$ ipython --no-banner

In [1]: import numpy as np

In [2]: np.set_printoptions(precision=2, suppress=True, linewidth=160)

In [3]: def rd(a):
   ...:     return np.round(a, 2) + 0
   ...: 

In [4]: M = np.loadtxt("test8.csv", delimiter=",")

In [5]: print(M)
[[ 2.79 -5.56  3.89]
 [ 2.13 -3.94 -1.83]
 [ 2.23 -4.36  3.56]
 [ 2.36  0.01 -4.95]
 [ 1.17 -3.76 -2.54]
 [-3.16  0.19  0.55]
 [-2.23  6.26  3.62]
 [ 7.79  0.5   1.86]
 [ 3.98 -0.36  0.18]
 [-3.15 -0.68 -4.62]
 [-0.78  1.4  -0.81]
 [-1.08  1.95 -0.51]
 [-1.84  3.17  1.8 ]
 [ 2.35  0.55  3.74]
 [ 3.24  1.98 -0.86]
 [ 4.97 -0.57  0.39]
 [-0.49 -3.17  6.29]
 [-1.03  4.07  0.63]
 [-0.03 -0.3  -2.15]
 [ 2.72 -3.99 -0.89]
 [ 4.53 -2.58 -4.23]
 [ 0.16 -1.68 -0.33]]

In [6]: A2 = np.c_[M[:, :2] @ np.array([[0, -5], [-6, 6]]), np.array([-2, 1, 1, -3, 2, 3, 2, 3, -3, 1, 2, 2, 3, 1, 1, -2, 3, 3, -2, -3, -2, 2])]

In [7]: print(rd(A2))
[[ 33.36 -47.31  -2.  ]
 [ 23.64 -34.29   1.  ]
 [ 26.16 -37.31   1.  ]
 [ -0.06 -11.74  -3.  ]
 [ 22.56 -28.41   2.  ]
 [ -1.14  16.94   3.  ]
 [-37.56  48.71   2.  ]
 [ -3.   -35.95   3.  ]
 [  2.16 -22.06  -3.  ]
 [  4.08  11.67   1.  ]
 [ -8.4   12.3    2.  ]
 [-11.7   17.1    2.  ]
 [-19.02  28.22   3.  ]
 [ -3.3   -8.45   1.  ]
 [-11.88  -4.32   1.  ]
 [  3.42 -28.27  -2.  ]
 [ 19.02 -16.57   3.  ]
 [-24.42  29.57   3.  ]
 [  1.8   -1.65  -2.  ]
 [ 23.94 -37.54  -3.  ]
 [ 15.48 -38.13  -2.  ]
 [ 10.08 -10.88   2.  ]]

In [8]: print(rd(np.linalg.norm(np.linalg.qr(M)[0].T @ A2, axis=0) ** 2 / ((A2 ** 2).sum(axis=0) + 1e-12)))
[1.   1.   0.27]

In [9]: print(rd(np.linalg.lstsq(M, A2[:, 0])[0]))
[ 0. -6.  0.]

In [10]: print(np.linalg.matrix_rank(A2))
3

In [11]: W2 = M[[20, 0]].astype(float)

In [12]: for _ in range(6):
    ...:     idx = np.linalg.norm(M[:, None] - W2, axis=-1).argmin(axis=1)
    ...:     W2 = np.array([M[idx == j].mean(axis=0) for j in range(2)])
    ...: 

In [13]: print(idx)
[1 0 1 0 0 1 1 0 0 0 1 1 1 1 0 0 1 1 0 0 0 0]

In [14]: print(np.bincount(idx))
[12 10]

In [15]: print(np.abs(W2[1] - W2[0]).argmax())
2

In [16]: print(rd(W2))
[[ 2.49 -1.28 -1.66]
 [-0.32  0.45  2.28]]

In [17]: print(rd(np.linalg.norm(W2, 1)), rd(np.linalg.norm(W2, np.inf)))
3.94 5.43

In [18]: print(rd(np.linalg.norm(W2[1] - W2[0])))
5.14

In [19]: print(np.linalg.norm(W2, axis=1).argmax())
0

In [20]: print(rd(np.linalg.norm(W2, "nuc")))
5.23

In [21]: print(rd(np.linalg.norm(W2, axis=1)))
[3.26 2.34]

In [22]: F = np.loadtxt("dump.csv", delimiter=",")

In [23]: print(F)
[[ 1.   0.1  0.3]
 [ 0.3 -0.1  0.4]
 [ 1.1  0.3  0.8]
 [-1.6  1.5  0.9]
 [ 0.5 -0.4  0.1]
 [ 1.7  1.1  1.5]
 [-0.2  0.8 -0.1]
 [-1.9 -0.4  0.1]]

In [24]: u, r1 = F[3], F[2]

In [25]: print(rd(u @ r1))
-0.59

In [26]: print(rd(u @ u))
5.62

In [27]: p = (u @ r1) / (u @ u) * u

In [28]: print(rd(np.outer(u, r1)))
[[-1.76 -0.48 -1.28]
 [ 1.65  0.45  1.2 ]
 [ 0.99  0.27  0.72]]

In [29]: print(rd(np.linalg.norm(u + r1) ** 2 + np.linalg.norm(u - r1) ** 2))
15.12
